$ ipython --no-banner

In [1]: import numpy as np

In [2]: np.set_printoptions(precision=2, suppress=True, linewidth=100)

In [3]: rd = lambda a: np.round(a, 2) + 0

In [4]: mat = np.load("test10.npy")

In [5]: print(mat)
[[ 0  3  3 -3]
 [ 0  1  0 -3]
 [ 0  0  0 -2]
 [ 0  0  0 -3]]

In [6]: print(mat.sum(axis=0))
[  0   4   3 -11]

In [7]: print(mat.shape)
(4, 4)

In [8]: print(np.linalg.matrix_rank(mat))
3

In [9]: print(np.diff(mat, axis=0))
[[ 0 -2 -3  0]
 [ 0 -1  0  1]
 [ 0  0  0 -1]]

In [10]: print(np.count_nonzero(mat))
7

In [11]: r = np.linalg.matrix_rank(mat)

In [12]: print(r)
3

In [13]: N = np.linalg.svd(mat)[2][r:].T

In [14]: print(N @ N.T)
[[1. 0. 0. 0.]
 [0. 0. 0. 0.]
 [0. 0. 0. 0.]
 [0. 0. 0. 0.]]

In [15]: print(N.shape)
(4, 1)

In [16]: print(rd(np.trace(np.linalg.pinv(mat) @ mat)))
3.0

In [17]: print(np.linalg.lstsq(mat[:-1].T, mat[-1])[2])
3

In [18]: print(rd(mat @ np.linalg.pinv(mat) @ mat))
[[ 0.  3.  3. -3.]
 [ 0.  1.  0. -3.]
 [ 0.  0.  0. -2.]
 [ 0.  0.  0. -3.]]

In [19]: B = np.array([[2, -5, 2], [5, 1, 2], [-2, -1, 2], [-2, -3, 4]])

In [20]: print(np.vstack([mat, B.T]).shape)
(7, 4)

In [21]: print(np.einsum("ik,kj->ij", mat, B))
[[ 15   9   0]
 [ 11  10 -10]
 [  4   6  -8]
 [  6   9 -12]]

In [22]: print(np.linalg.matrix_rank(mat @ B))
3

In [23]: print(np.einsum("ij->j", mat))
[  0   4   3 -11]

In [24]: print(mat @ B)
[[ 15   9   0]
 [ 11  10 -10]
 [  4   6  -8]
 [  6   9 -12]]

In [25]: print(np.einsum("ik,kj->ji", mat, B))
[[ 15  11   4   6]
 [  9  10   6   9]
 [  0 -10  -8 -12]]

In [26]: print(np.einsum("ij,ij->i", mat, mat))
[27 10  4  9]
